$ ipython --no-banner

In [1]: import numpy as np

In [2]: np.set_printoptions(precision=2, suppress=True, linewidth=200, floatmode="fixed")

In [3]: rd = lambda a: np.round(a, 2) + 0

In [4]: F = np.array([[5, 6, 7, 8, 9],
   ...:     [10, 11, 12, 13, 14],
   ...:     [15, 16, 17, 18, 19],
   ...:     [20, 21, 22, 23, 24],
   ...:     [25, 26, 27, 28, 29],
   ...:     [30, 31, 32, 33, 34],
   ...:     [35, 36, 37, 38, 39],
   ...:     [40, 41, 42, 43, 44],
   ...:     [45, 46, 47, 48, 49]])

In [5]: # looks like rank 2

In [6]: left, sv, VT = np.linalg.svd(F)

In [7]: vecs = VT[:(sv > 1e-8).sum()]

In [8]: rng = np.random.default_rng(367821)

In [9]: x0 = F[1] + -3 * F[3] + rng.integers(2) * np.eye(5)[3]

In [10]: x0
Out[10]: array([-50.00, -52.00, -54.00, -55.00, -58.00])

In [11]: rd(vecs.T @ vecs)
Out[11]: 
array([[ 0.60,  0.40,  0.20,  0.00, -0.20],
       [ 0.40,  0.30,  0.20,  0.10,  0.00],
       [ 0.20,  0.20,  0.20,  0.20,  0.20],
       [ 0.00,  0.10,  0.20,  0.30,  0.40],
       [-0.20,  0.00,  0.20,  0.40,  0.60]])

In [12]: rd(np.linalg.norm(x0 - vecs.T @ vecs @ x0))
Out[12]: np.float64(0.84)

In [13]: np.allclose(vecs.T @ vecs @ x0, x0)
Out[13]: False

In [14]: x0 = np.array([0, -2, -3, -1, 1])

In [15]: a = np.maximum(F @ x0, 0)

In [16]: np.maximum(F @ x0, 0) - np.maximum(-F @ x0, 0)
Out[16]: array([ -32,  -57,  -82, -107, -132, -157, -182, -207, -232])

In [17]: np.maximum(F @ (3 * x0), 0)
Out[17]: array([0, 0, 0, 0, 0, 0, 0, 0, 0])

In [18]: F.T @ a
Out[18]: array([0, 0, 0, 0, 0])

In [19]: rk = np.linalg.matrix_rank(F)

In [20]: rk
Out[20]: np.int64(2)

In [21]: N = np.linalg.svd(F)[2][rk:].T

In [22]: [int(np.linalg.matrix_rank(F[:i])) for i in range(1, len(F) + 1)]
Out[22]: [1, 2, 2, 2, 2, 2, 2, 2, 2]

In [23]: [int(np.linalg.matrix_rank(np.delete(F, i, axis=0))) for i in range(9)]
Out[23]: [2, 2, 2, 2, 2, 2, 2, 2, 2]

In [24]: np.linalg.matrix_rank(F.T @ F), np.linalg.matrix_rank(F @ F.T)
Out[24]: (np.int64(2), np.int64(2))

In [25]: [int(np.linalg.matrix_rank(F[:, :j + 1])) for j in range(5)]
Out[25]: [1, 2, 2, 2, 2]
